$ python -q
>>> import numpy as np
>>> from numpy import linalg as LA
>>> np.set_printoptions(precision=2, suppress=True, linewidth=200)
>>> rnd = lambda a: np.round(a, 2) + 0
>>> feats = np.array([[-2, -1, 0, -1, 0],
...     [1, 2, 3, 2, 3],
...     [-1, 0, 1, 0, 1],
...     [1, 2, 3, 2, 3],
...     [1, 2, 3, 2, 3]])
>>> print(rnd(LA.det(feats)))
0.0
>>> print((feats + feats.T) / 2)
[[-2.   0.  -0.5  0.   0.5]
 [ 0.   2.   1.5  2.   2.5]
 [-0.5  1.5  1.   1.5  2. ]
 [ 0.   2.   1.5  2.   2.5]
 [ 0.5  2.5  2.   2.5  3. ]]
>>> print(LA.matrix_power(feats, 4))
[[ -28 -152 -276 -152 -276]
 [ 152  718 1284  718 1284]
 [  32  138  244  138  244]
 [ 152  718 1284  718 1284]
 [ 152  718 1284  718 1284]]
>>> print((feats - feats.T) / 2)
[[ 0.  -1.   0.5 -1.  -0.5]
 [ 1.   0.   1.5  0.   0.5]
 [-0.5 -1.5  0.  -1.5 -1. ]
 [ 1.   0.   1.5  0.   0.5]
 [ 0.5 -0.5  1.  -0.5  0. ]]
>>> print(np.allclose(feats @ feats.T, feats.T @ feats))
False
>>> print(rnd(LA.norm(feats, 2) / LA.norm(feats)))
0.96
>>> left, sigma, Vt = LA.svd(feats)
>>> print(rnd(sigma))
[9.13 2.59 0.   0.   0.  ]
>>> print(np.argmax(sigma[:-1] / (sigma[1:] + 1e-6)) + 1)
2
>>> A2 = left[:, :2] @ np.diag(sigma[:2]) @ Vt[:2]
>>> print(rnd(LA.norm(feats - A2, 2)), rnd(sigma[2]))
0.0 0.0
>>> print(rnd(LA.norm(feats - A2) / LA.norm(feats)))
0.0
>>> print(LA.matrix_rank(A2))
2
>>> P = np.triu(np.array([[-3, 5, -5, -2, 1],
...     [0, 5, 2, -2, -4],
...     [-2, -2, 1, 5, -2],
...     [0, -5, 0, -5, 0],
...     [-4, 2, 4, 4, -4]]), 1) + np.eye(5)
>>> A2 = P @ feats @ LA.inv(P)
>>> print(rnd(LA.det(A2)))
0.0
>>> print(np.trace(A2), np.trace(feats))
6.0 6
